$ ipython --no-banner

In [1]: import numpy as np

In [2]: np.set_printoptions(suppress=True, linewidth=100)

In [3]: B = np.array([[-2, -1, -3, 2, -2, -3],
   ...:     [3, 3, 2, 0, -3, 1],
   ...:     [-1, 3, 3, 2, 2, -2],
   ...:     [0, 1, 0, 2, -2, 3],
   ...:     [1, 3, 3, 3, -1, -3],
   ...:     [-1, 2, 3, 3, 1, -2]])

In [4]: A = np.tril(B)

In [5]: print(A)
[[-2  0  0  0  0  0]
 [ 3  3  0  0  0  0]
 [-1  3  3  0  0  0]
 [ 0  1  0  2  0  0]
 [ 1  3  3  3 -1  0]
 [-1  2  3  3  1 -2]]

In [6]: B = np.linalg.inv(A)

In [7]: print(np.round(np.linalg.det(A) * np.linalg.det(B), 2))
1.0

In [8]: print(np.round(A @ B, 2) + 0)
[[1. 0. 0. 0. 0. 0.]
 [0. 1. 0. 0. 0. 0.]
 [0. 0. 1. 0. 0. 0.]
 [0. 0. 0. 1. 0. 0.]
 [0. 0. 0. 0. 1. 0.]
 [0. 0. 0. 0. 0. 1.]]

In [9]: print((np.abs(B) > 1e-9).astype(int))
[[1 0 0 0 0 0]
 [1 1 0 0 0 0]
 [1 1 1 0 0 0]
 [1 1 0 1 0 0]
 [1 1 1 1 1 0]
 [1 1 1 1 1 1]]

In [10]: print(np.round(np.linalg.inv(B), 2) + 0)
[[-2.  0.  0.  0.  0.  0.]
 [ 3.  3.  0.  0.  0.  0.]
 [-1.  3.  3.  0.  0.  0.]
 [ 0.  1.  0.  2.  0.  0.]
 [ 1.  3.  3.  3. -1.  0.]
 [-1.  2.  3.  3.  1. -2.]]

In [11]: print(np.round(np.linalg.det(A) * B, 2) + 0)
[[  36.    0.    0.    0.    0.    0.]
 [ -36.  -24.    0.    0.    0.    0.]
 [  48.   24.  -24.    0.    0.    0.]
 [  18.   12.    0.  -36.    0.    0.]
 [ 126.   36.  -72. -108.   72.    0.]
 [ 108.   48.  -72. -108.   36.   36.]]

In [12]: print(np.allclose(B, A.T))
False

In [13]: print(np.round(np.linalg.slogdet(A)[0], 2))
-1.0

In [14]: print(round(np.linalg.cond(A), 2))
31.64

In [15]: print(B.round(2) + 0)
[[-0.5   0.    0.    0.    0.    0.  ]
 [ 0.5   0.33  0.    0.    0.    0.  ]
 [-0.67 -0.33  0.33  0.    0.    0.  ]
 [-0.25 -0.17  0.    0.5   0.    0.  ]
 [-1.75 -0.5   1.    1.5  -1.    0.  ]
 [-1.5  -0.67  1.    1.5  -0.5  -0.5 ]]

In [16]: mat = np.array([[3, -1, 1, -1], [-1, 3, -1, 1], [1, -1, 3, -1], [-1, 1, -1, 3]])

In [17]: print(mat)
[[ 3 -1  1 -1]
 [-1  3 -1  1]
 [ 1 -1  3 -1]
 [-1  1 -1  3]]

In [18]: C2 = mat.T @ mat

In [19]: print(np.linalg.matrix_rank(C2))
4

In [20]: print(np.trace(C2), (mat ** 2).sum())
48 48

In [21]: print(np.allclose(C2, C2.T))
True

In [22]: print((mat @ mat.T).shape)
(4, 4)

In [23]: print(np.fft.fft(mat[0]))
[2.+0.j 2.+0.j 6.+0.j 2.+0.j]

In [24]: print(mat.reshape(-1, 2))
[[ 3 -1]
 [ 1 -1]
 [-1  3]
 [-1  1]
 [ 1 -1]
 [ 3 -1]
 [-1  1]
 [-1  3]]

In [25]: print(mat.reshape(2, -1))
[[ 3 -1  1 -1 -1  3 -1  1]
 [ 1 -1  3 -1 -1  1 -1  3]]

In [26]: T = mat.reshape(4, 2, -1)

In [27]: print(T.shape)
(4, 2, 2)

In [28]: print(np.einsum("ihd,ihd->ih", T, T))
[[10  2]
 [10  2]
 [ 2 10]
 [ 2 10]]

In [29]: print(T.sum(axis=1))
[[ 4 -2]
 [-2  4]
 [ 4 -2]
 [-2  4]]

In [30]: print(T.transpose(1, 0, 2))
[[[ 3 -1]
  [-1  3]
  [ 1 -1]
  [-1  1]]

 [[ 1 -1]
  [-1  1]
  [ 3 -1]
  [-1  3]]]

In [31]: ev, evecs = np.linalg.eigh(mat)

In [32]: print(np.round(np.linalg.eigvalsh(mat + 4 * np.eye(4)), 2))
[ 6.  6.  6. 10.]

In [33]: print(np.round(np.abs(evecs[:, -1]), 2))
[0.5 0.5 0.5 0.5]

In [34]: print(np.round(np.linalg.svd(mat, compute_uv=False), 2))
[6. 2. 2. 2.]

In [35]: B = np.array([[2, -2, -2], [2, -1, 2], [-1, 1, 0], [2, 2, -2]])

In [36]: print(np.einsum("ik,kj->ji", mat, B))
[[ 1  7 -5  7]
 [-6  0  0  6]
 [-6  6 -2 -2]]

In [37]: print(np.einsum("ij,ij->i", mat, mat))
[12 12 12 12]

In [38]: print(np.vstack([mat, B.T]).shape)
(7, 4)

In [39]: print(np.einsum("ij->j", mat))
[2 2 2 2]

In [40]: print(B.T @ mat.T)
[[ 1  7 -5  7]
 [-6  0  0  6]
 [-6  6 -2 -2]]

In [41]: M = np.loadtxt("data.csv", delimiter=",")

In [42]: print(M)
[[-0.5   0.   -1.4   1.3   0.6   1.1   0.2  -2.4   2.5   0.5  -0.1 ]
 [ 1.3  -0.6  -1.5  -1.3  -0.4  -0.6   0.3   0.7  -0.3  -1.2   0.3 ]
 [-0.2   0.2   1.4  -1.4   0.5   0.   -0.9  -1.    0.7   0.9   1.7 ]
 [ 0.3   0.8  -0.3   2.3   2.3   0.9   0.4   1.3  -0.9  -0.4   0.4 ]
 [ 0.9  -0.1   0.5  -0.6  -1.   -1.4   0.4  -0.4   0.   -1.5  -0.2 ]
 [-0.5  -2.1  -0.4   1.1  -3.    0.8  -1.1   0.2   1.7   0.9  -0.2 ]
 [-0.2   0.5  -0.2  -0.6   0.4  -0.6   0.   -1.2   0.8  -0.9   1.1 ]
 [ 1.69  0.5  -0.13  0.1   0.69  0.25  1.7  -1.9   1.87 -0.18  1.62]
 [ 0.2   1.7   0.    0.4  -1.9   0.6  -0.5  -0.7  -0.4   0.7   0.7 ]
 [ 1.5   0.3   0.4   0.3   0.5   0.3   1.8  -1.4   1.8  -0.1   1.7 ]]

In [43]: u = np.array([2, 2, -2])

In [44]: print(np.round(np.convolve(M[0], u), 2))
[-1.  -1.  -1.8 -0.2  6.6  0.8  1.4 -6.6 -0.2 10.8 -4.2 -1.2  0.2]

In [45]: print(np.round(np.cross(M[0, :3], M[6, :3]), 2))
[ 0.7   0.18 -0.25]

In [46]: print(np.round(np.polyval(u, M[0]), 2))
[-2.5  -2.   -0.88  3.98 -0.08  2.62 -1.52  4.72 15.5  -0.5  -2.18]

In [47]: C2 = M.T @ M

In [48]: print(np.allclose(C2, C2.T))
True

In [49]: print((M @ M.T).shape)
(10, 10)

In [50]: print(np.linalg.matrix_rank(C2))
10

In [51]: B = np.array([[1, 6, 0],
    ...:     [6, 3, 3],
    ...:     [7, 4, 1],
    ...:     [1, 5, 6],
    ...:     [5, 2, 3],
    ...:     [0, 1, 6],
    ...:     [5, 6, 8],
    ...:     [0, 6, 1],
    ...:     [1, 5, 8],
    ...:     [5, 5, 9],
    ...:     [6, 4, 0]])

In [52]: print(np.round(np.einsum("ij,ij->i", M, M), 2))
[17.78  8.71 10.25 15.19  7.   20.66  5.31 16.33  8.94 14.27]

In [53]: print(np.round(np.einsum("ij->j", M), 2))
[ 4.49  1.2  -1.63  1.6  -1.31  1.35  2.3  -6.8   7.77 -1.28  7.02]

In [54]: vec = np.array([6, 8, 2, 2, 2, 1, 4, 6, 8, 8, 1])

In [55]: h1 = np.maximum(M @ vec, 0)

In [56]: print(h1.round(2))
[ 9.4   0.    6.3  17.1   0.    0.    0.   26.25  9.3  28.2 ]

In [57]: print(np.round(np.maximum(M @ (3 * vec), 0), 2))
[28.2   0.   18.9  51.3   0.    0.    0.   78.75 27.9  84.6 ]

In [58]: print(np.round(np.tanh(M @ vec), 2))
[ 1. -1.  1.  1. -1. -1. -1.  1.  1.  1.]

In [59]: B = M / np.sqrt((M ** 2).mean(axis=1, keepdims=True))

In [60]: print(np.linalg.matrix_rank(M - M.mean(axis=1, keepdims=True)))
10

In [61]: print(np.round(np.linalg.norm(B, axis=1), 2))
[3.32 3.32 3.32 3.32 3.32 3.32 3.32 3.32 3.32 3.32]

In [62]: m1 = np.diag(3 * np.array([2, 0, -2, 2, 1, -1])) + np.array([[-8, 5, 5, 6, -8, 4],
    ...:     [6, -4, 1, -8, -8, 6],
    ...:     [6, 4, 9, 0, 9, 1],
    ...:     [-7, 9, -5, 3, -8, 1],
    ...:     [2, 9, -2, -6, -5, -7],
    ...:     [8, 5, -9, -1, 4, -8]])

In [63]: print(m1)
[[ -2   5   5   6  -8   4]
 [  6  -4   1  -8  -8   6]
 [  6   4   3   0   9   1]
 [ -7   9  -5   9  -8   1]
 [  2   9  -2  -6  -2  -7]
 [  8   5  -9  -1   4 -11]]

In [64]: u = np.array([5, 6, 7, 1, 3, 3])

In [65]: B = m1 + np.outer(u, np.eye(6)[2])

In [66]: print(round(np.linalg.det(B) / np.linalg.det(m1), 2), np.round(1 + np.linalg.solve(m1, u)[2], 2))
1.09 1.09

In [67]: print(B)
[[ -2.   5.  10.   6.  -8.   4.]
 [  6.  -4.   7.  -8.  -8.   6.]
 [  6.   4.  10.   0.   9.   1.]
 [ -7.   9.  -4.   9.  -8.   1.]
 [  2.   9.   1.  -6.  -2.  -7.]
 [  8.   5.  -6.  -1.   4. -11.]]

In [68]: print(np.linalg.matrix_rank(B - m1))
1

In [69]: vec = np.array([0, 2, 3, 1, 3, 3])

In [70]: h1 = np.maximum(m1 @ vec, 0)

In [71]: print(np.maximum(m1 @ vec, 0) - np.maximum(-m1 @ vec, 0))
[ 19 -19  47  -9 -21 -39]

In [72]: print(m1 * (h1 > 1e-9)[:, None])
[[-2  5  5  6 -8  4]
 [ 0  0  0  0  0  0]
 [ 6  4  3  0  9  1]
 [ 0  0  0  0  0  0]
 [ 0  0  0  0  0  0]
 [ 0  0  0  0  0  0]]

In [73]: print(h1)
[19  0 47  0  0  0]

In [74]: E = np.load("run13.npy")

In [75]: print(E)
[[ 1  1  0  1 -1  0 -2  0  0  1 -1]
 [ 1  1  0  1 -1  0 -2  0  0  1 -1]
 [ 0  0  0  0  0  0  0  0  0  0  0]
 [ 1  1  0  1 -1  0 -2  0  0  1 -1]
 [-1 -1  0 -1  1  0  2  0  0 -1  1]
 [ 0  0  0  0  0  0  0  0  0  0  0]
 [-2 -2  0 -2  2  0  4  0  0 -2  2]
 [ 0  0  0  0  0  0  0  0  0  0  0]
 [ 0  0  0  0  0  0  0  0  0  0  0]
 [ 1  1  0  1 -1  0 -2  0  0  1 -1]
 [-1 -1  0 -1  1  0  2  0  0 -1  1]]

In [76]: left, sv, VT = np.linalg.svd(E)

In [77]: print(np.argmax(sv[:-1] / (sv[1:] + 1e-6)) + 1)
1

In [78]: B = left[:, :1] @ np.diag(sv[:1]) @ VT[:1]

In [79]: print(round(float(np.abs(E - B).max()), 2))
0.0

In [80]: print(np.linalg.matrix_rank(E, rtol=0.05))
1

In [81]: print(np.round(np.linalg.norm(E - B, 2), 2), np.round(sv[1], 2))
0.0 0.0

In [82]: print(np.unique(E.round(6), axis=0).shape)
(4, 11)

In [83]: print(np.linalg.lstsq(E[:-1].T, E[-1])[2])
1

In [84]: J = np.loadtxt("test7.csv", delimiter=",")

In [85]: print(J)
[[ -40.    0.    1.    0.    1.    1.    3.    0.   -3.]
 [   2. -157.    2.   -2.   -1.    0.    0.   -1.   -3.]
 [  -3.    3. -160.    3.    1.    3.   -2.   -3.    3.]
 [  -3.    0.   -2.  -60.    2.   -1.    3.   -3.   -3.]
 [  -1.    0.    2.   -1.  -41.   -1.    3.    2.   -1.]
 [   0.   -3.   -1.    0.    3.  -40.   -1.    1.    0.]
 [   2.   -2.    0.    0.   -3.    2.  143.    1.    2.]
 [   2.   -2.   -1.    1.    3.    2.    1.   83.    3.]
 [  -1.    3.    1.   -1.    0.    0.    3.    1.  -79.]]

In [86]: print(round(np.linalg.norm(A, 2), 2))
8.28

In [87]: print(np.round(np.linalg.norm(A, axis=1), 2))
[2.   4.24 4.36 2.24 5.39 5.29]

In [88]: print(round(float(np.linalg.norm(A) ** 2 / np.linalg.norm(A, 2) ** 2), 2))
1.5

In [89]: print(round(float(np.linalg.norm(A, 1)), 2), np.round(np.linalg.norm(A, np.inf), 2))
12.0 12.0

In [90]: print(np.round(np.linalg.norm(A[5] - A[3]), 2))
4.12

In [91]: print(round(float(np.linalg.norm(A[5], 1)), 2), np.round(np.linalg.norm(A[5], np.inf), 2))
12.0 3.0

In [92]: X = np.load("sample0.npy")

In [93]: print(X)
[[19 14 11 24 11]
 [ 6  6  4 11  1]
 [32 22 18 37 21]
 [32 22 18 37 21]
 [20 18  9 22 19]
 [18  2  1 17  2]
 [12 18  7 15 18]
 [23 18 18 32 12]
 [23 18 18 32 12]
 [22  6  8 25  3]
 [28 18 11 29 20]
 [18  2  1 17  2]
 [16 22 14 23 19]
 [10 10 11 19  2]
 [22  6  8 25  3]
 [28 26 23 38 21]
 [19 14 11 24 11]
 [ 7 10  2  9  9]
 [11 14  9 17 10]
 [18 10 13 26  3]
 [31 18 20 39 13]
 [ 2  2  0  3  0]
 [28 26 23 38 21]
 [36 26 25 45 22]
 [11 14  9 17 10]
 [23 18 18 32 12]]

In [94]: print(np.allclose(E, E.T))
True

In [95]: print(np.trace(E))
10

In [96]: print(np.allclose(E @ E.T, E.T @ E))
True

In [97]: rng = np.random.default_rng(7317)

In [98]: idx = rng.permutation(5)

In [99]: B = X[:, idx] * rng.choice([-1, 1], 5)

In [100]: print(B)
[[-11 -19  24 -11 -14]
 [ -4  -6  11  -1  -6]
 [-18 -32  37 -21 -22]
 [-18 -32  37 -21 -22]
 [ -9 -20  22 -19 -18]
 [ -1 -18  17  -2  -2]
 [ -7 -12  15 -18 -18]
 [-18 -23  32 -12 -18]
 [-18 -23  32 -12 -18]
 [ -8 -22  25  -3  -6]
 [-11 -28  29 -20 -18]
 [ -1 -18  17  -2  -2]
 [-14 -16  23 -19 -22]
 [-11 -10  19  -2 -10]
 [ -8 -22  25  -3  -6]
 [-23 -28  38 -21 -26]
 [-11 -19  24 -11 -14]
 [ -2  -7   9  -9 -10]
 [ -9 -11  17 -10 -14]
 [-13 -18  26  -3 -10]
 [-20 -31  39 -13 -18]
 [  0  -2   3   0  -2]
 [-23 -28  38 -21 -26]
 [-25 -36  45 -22 -26]
 [ -9 -11  17 -10 -14]
 [-18 -23  32 -12 -18]]

In [101]: left, _, VT = np.linalg.svd(X.T @ B)

In [102]: print(np.round(np.linalg.lstsq(X, B)[0], 2) + 0)
[[ 0. -1.  0.  0.  0.]
 [ 0.  0.  0.  0. -1.]
 [-1.  0.  0.  0.  0.]
 [ 0.  0.  1.  0.  0.]
 [ 0.  0.  0. -1.  0.]]

In [103]: print(np.round(left @ VT, 2) + 0)
[[ 0. -1.  0.  0.  0.]
 [ 0.  0.  0.  0. -1.]
 [-1.  0.  0.  0.  0.]
 [ 0.  0.  1.  0.  0.]
 [ 0.  0.  0. -1.  0.]]

In [104]: W2 = B[[12, 17]].astype(float)

In [105]: for _ in range(5):
     ...:     idx = np.linalg.norm(B[:, None] - W2, axis=-1).argmin(axis=1)
     ...:     W2 = np.array([B[idx == j].mean(axis=0) for j in range(2)])
     ...: 

In [106]: print(idx)
[1 1 0 0 0 1 1 0 0 1 0 1 0 1 1 0 1 1 1 1 0 1 0 0 1 0]

In [107]: print(np.bincount(idx))
[12 14]

In [108]: idx = rng.permutation(6)

In [109]: print(idx)
[2 3 0 1 5 4]

In [110]: B = m1[idx][:, idx]

In [111]: print(B)
[[  3   0   6   4   1   9]
 [ -5   9  -7   9   1  -8]
 [  5   6  -2   5   4  -8]
 [  1  -8   6  -4   6  -8]
 [ -9  -1   8   5 -11   4]
 [ -2  -6   2   9  -7  -2]]

In [112]: print(np.round(np.sort(np.abs(np.linalg.eigvals(B))), 2))
[ 9.33  9.33 10.6  10.6  13.94 13.94]

In [113]: print(np.diag(B))
[  3   9  -2  -4 -11  -2]
